In [1]: import numpy as np

In [2]: np.set_printoptions(precision=3, suppress=True, linewidth=200, floatmode="fixed")

In [3]: other = np.array([[2, 6],
   ...:     [7, 4],
   ...:     [5, 1],
   ...:     [5, 1],
   ...:     [7, 5],
   ...:     [2, 8],
   ...:     [5, 7],
   ...:     [0, 6],
   ...:     [9, 9],
   ...:     [7, 4],
   ...:     [2, 3],
   ...:     [2, 5]])

In [4]: basis = np.array([[3, 2, 0, 0, 1, 3, 0, 2, 0], [3, -3, 2, 3, 0, 0, 3, 3, 3]])

In [5]: m1 = other @ basis

In [6]: m1
Out[6]: 
array([[ 24, -14,  12,  18,   2,   6,  18,  22,  18],
       [ 33,   2,   8,  12,   7,  21,  12,  26,  12],
       [ 18,   7,   2,   3,   5,  15,   3,  13,   3],
       [ 18,   7,   2,   3,   5,  15,   3,  13,   3],
       [ 36,  -1,  10,  15,   7,  21,  15,  29,  15],
       [ 30, -20,  16,  24,   2,   6,  24,  28,  24],
       [ 36, -11,  14,  21,   5,  15,  21,  31,  21],
       [ 18, -18,  12,  18,   0,   0,  18,  18,  18],
       [ 54,  -9,  18,  27,   9,  27,  27,  45,  27],
       [ 33,   2,   8,  12,   7,  21,  12,  26,  12],
       [ 15,  -5,   6,   9,   2,   6,   9,  13,   9],
       [ 21, -11,  10,  15,   2,   6,  15,  19,  15]])

In [7]: other = np.array([[1, 2, 0],
   ...:     [2, 2, 1],
   ...:     [1, 0, 2],
   ...:     [3, 0, 3],
   ...:     [1, 3, 1],
   ...:     [2, 3, 0],
   ...:     [0, 0, 1],
   ...:     [3, 2, 0],
   ...:     [2, 0, 1]])

In [8]: np.einsum("ik,kj->ji", m1, other)
Out[8]: 
array([[178, 232, 123, 123, 255, 224, 261, 138, 387, 232, 109, 155],
       [ 88, 206, 136, 136, 212, 100, 172,  36, 288, 206,  70,  82],
       [102,  85,  31,  31, 101, 134, 127,  96, 171,  85,  54,  86]])

In [9]: np.linalg.matrix_rank(m1 @ other)
Out[9]: np.int64(2)

In [10]: other @ m1
---------------------------------------------------------------------------
ValueError                                Traceback (most recent call last)
Cell In[10], line 1
----> 1 other @ m1

ValueError: matmul: Input operand 1 has a mismatch in its core dimension 0, with gufunc signature (n?,k),(k,m?)->(n?,m?) (size 12 is different from 3)

In [11]: print(np.einsum("ik,kj->ij", m1, other))
[[178  88 102]
 [232 206  85]
 [123 136  31]
 [123 136  31]
 [255 212 101]
 [224 100 134]
 [261 172 127]
 [138  36  96]
 [387 288 171]
 [232 206  85]
 [109  70  54]
 [155  82  86]]

In [12]: F = np.loadtxt("run18.csv", delimiter=",")

In [13]: F
Out[13]: 
array([[ 6.000,  3.000,  2.000, -9.000,  1.000,  5.000,  6.000,  5.000, -3.000,  7.000, -7.000,  8.000, -9.000,  3.000],
       [ 3.000,  6.000,  3.000,  2.000, -9.000,  1.000,  5.000,  6.000,  5.000, -3.000,  7.000, -7.000,  8.000, -9.000],
       [-9.000,  3.000,  6.000,  3.000,  2.000, -9.000,  1.000,  5.000,  6.000,  5.000, -3.000,  7.000, -7.000,  8.000],
       [ 8.000, -9.000,  3.000,  6.000,  3.000,  2.000, -9.000,  1.000,  5.000,  6.000,  5.000, -3.000,  7.000, -7.000],
       [-7.000,  8.000, -9.000,  3.000,  6.000,  3.000,  2.000, -9.000,  1.000,  5.000,  6.000,  5.000, -3.000,  7.000],
       [ 7.000, -7.000,  8.000, -9.000,  3.000,  6.000,  3.000,  2.000, -9.000,  1.000,  5.000,  6.000,  5.000, -3.000],
       [-3.000,  7.000, -7.000,  8.000, -9.000,  3.000,  6.000,  3.000,  2.000, -9.000,  1.000,  5.000,  6.000,  5.000],
       [ 5.000, -3.000,  7.000, -7.000,  8.000, -9.000,  3.000,  6.000,  3.000,  2.000, -9.000,  1.000,  5.000,  6.000],
       [ 6.000,  5.000, -3.000,  7.000, -7.000,  8.000, -9.000,  3.000,  6.000,  3.000,  2.000, -9.000,  1.000,  5.000],
       [ 5.000,  6.000,  5.000, -3.000,  7.000, -7.000,  8.000, -9.000,  3.000,  6.000,  3.000,  2.000, -9.000,  1.000],
       [ 1.000,  5.000,  6.000,  5.000, -3.000,  7.000, -7.000,  8.000, -9.000,  3.000,  6.000,  3.000,  2.000, -9.000],
       [-9.000,  1.000,  5.000,  6.000,  5.000, -3.000,  7.000, -7.000,  8.000, -9.000,  3.000,  6.000,  3.000,  2.000],
       [ 2.000, -9.000,  1.000,  5.000,  6.000,  5.000, -3.000,  7.000, -7.000,  8.000, -9.000,  3.000,  6.000,  3.000],
       [ 3.000,  2.000, -9.000,  1.000,  5.000,  6.000,  5.000, -3.000,  7.000, -7.000,  8.000, -9.000,  3.000,  6.000]])

In [14]: other = F[0, 0] * F[1:] - np.outer(F[1:, 0], F[0])

In [15]: other
Out[15]: 
array([[   0.000,   27.000,   12.000,   39.000,  -57.000,   -9.000,   12.000,   21.000,   39.000,  -39.000,   63.000,  -66.000,   75.000,  -63.000],
       [   0.000,   45.000,   54.000,  -63.000,   21.000,   -9.000,   60.000,   75.000,    9.000,   93.000,  -81.000,  114.000, -123.000,   75.000],
       [   0.000,  -78.000,    2.000,  108.000,   10.000,  -28.000, -102.000,  -34.000,   54.000,  -20.000,   86.000,  -82.000,  114.000,  -66.000],
       [   0.000,   69.000,  -40.000,  -45.000,   43.000,   53.000,   54.000,  -19.000,  -15.000,   79.000,  -13.000,   86.000,  -81.000,   63.000],
       [   0.000,  -63.000,   34.000,    9.000,   11.000,    1.000,  -24.000,  -23.000,  -33.000,  -43.000,   79.000,  -20.000,   93.000,  -39.000],
       [   0.000,   51.000,  -36.000,   21.000,  -51.000,   33.000,   54.000,   33.000,    3.000,  -33.000,  -15.000,   54.000,    9.000,   39.000],
       [   0.000,  -33.000,   32.000,    3.000,   43.000,  -79.000,  -12.000,   11.000,   33.000,  -23.000,  -19.000,  -34.000,   75.000,   21.000],
       [   0.000,   12.000,  -30.000,   96.000,  -48.000,   18.000,  -90.000,  -12.000,   54.000,  -24.000,   54.000, -102.000,   60.000,   12.000],
       [   0.000,   21.000,   20.000,   27.000,   37.000,  -67.000,   18.000,  -79.000,   33.000,    1.000,   53.000,  -28.000,   -9.000,   -9.000],
       [   0.000,   27.000,   34.000,   39.000,  -19.000,   37.000,  -48.000,   43.000,  -51.000,   11.000,   43.000,   10.000,   21.000,  -57.000],
       [   0.000,   33.000,   48.000,  -45.000,   39.000,   27.000,   96.000,    3.000,   21.000,    9.000,  -45.000,  108.000,  -63.000,   39.000],
       [   0.000,  -60.000,    2.000,   48.000,   34.000,   20.000,  -30.000,   32.000,  -36.000,   34.000,  -40.000,    2.000,   54.000,   12.000],
       [   0.000,    3.000,  -60.000,   33.000,   27.000,   21.000,   12.000,  -33.000,   51.000,  -63.000,   69.000,  -78.000,   45.000,   27.000]])

In [16]: F[:, 0] / F[0, 0]
Out[16]: array([ 1.000,  0.500, -1.500,  1.333, -1.167,  1.167, -0.500,  0.833,  1.000,  0.833,  0.167, -1.500,  0.333,  0.500])

In [17]: np.flatnonzero(~other.round(6).any(axis=1))
Out[17]: array([], dtype=int64)

In [18]: rng = np.random.default_rng(6795)

In [19]: other = F + rng.integers(-2, 3, (14, 8)) @ rng.integers(-2, 3, (8, 14))

In [20]: other
Out[20]: 
array([[  6.000,   0.000,   1.000, -11.000,  -1.000,  13.000,   9.000,  14.000,   1.000,   9.000,  -6.000,   8.000, -12.000,  -9.000],
       [  6.000,   0.000,   2.000,   4.000,  -6.000,  14.000,  -1.000,  17.000,   7.000,  -4.000,   5.000,  -8.000,   2.000,  -6.000],
       [ -6.000,   3.000,   8.000,   2.000,   3.000, -27.000,   5.000, -10.000,  -2.000,  12.000,   6.000,   9.000,   1.000,   9.000],
       [ 18.000, -16.000,   2.000,   3.000,  10.000,   0.000, -11.000,  -2.000,   3.000,  14.000,  16.000,   2.000,   8.000,  -2.000],
       [ -9.000,   6.000,  -8.000,   1.000,   5.000,   2.000,   3.000,  -8.000,   5.000,   5.000,   3.000,  -1.000,  -3.000,  12.000],
       [  8.000,  -2.000,  -1.000, -14.000,   8.000,   6.000,  -4.000,   8.000,  -2.000,   2.000,  10.000,  14.000,  -2.000,   1.000],
       [ -2.000,   9.000,  -8.000,   7.000,  -2.000,   9.000,   3.000,   6.000,   9.000, -12.000,  -2.000,   8.000,  -1.000,   9.000],
       [ 12.000,  -5.000,   4.000, -11.000,  17.000,  -6.000,  -3.000,  15.000,  12.000,   7.000, -10.000,  -4.000,  -5.000,   8.000],
       [  7.000,   5.000,  -5.000,   9.000, -11.000,  11.000, -11.000,   6.000,   1.000,   3.000,   4.000,  -7.000,   3.000,   1.000],
       [ -7.000,  14.000,   2.000,  -3.000,  -6.000,  -7.000,  10.000,  -9.000,   3.000,  -3.000,  -2.000,   3.000,  -3.000,   3.000],
       [  4.000,  -3.000,   6.000,   6.000,   2.000,  11.000, -13.000,  16.000,  -7.000,   6.000,   5.000,  -3.000,  -4.000,  -2.000],
       [ -8.000,  12.000,  -5.000,   3.000,  14.000,  -5.000,  -5.000,  -9.000,  13.000, -14.000,   7.000,  21.000,  -3.000,  20.000],
       [ -2.000, -10.000,   2.000,   5.000,  10.000,   3.000,  -4.000,  11.000,  -1.000,   8.000, -14.000,  -3.000,  -1.000,   5.000],
       [ -2.000,   4.000,  -7.000,   5.000,  -4.000,   0.000,   9.000, -10.000,  -3.000,  -9.000,   9.000,  -8.000,  12.000,   2.000]])

In [21]: np.linalg.matrix_rank(other - F, tol=1e-8)
Out[21]: np.int64(8)

In [22]: np.round(np.linalg.svd(other - F, compute_uv=False), 3) + 0
Out[22]: array([50.975, 39.344, 32.900, 20.989, 16.484, 11.016,  8.099,  5.289,  0.000,  0.000,  0.000,  0.000,  0.000,  0.000])
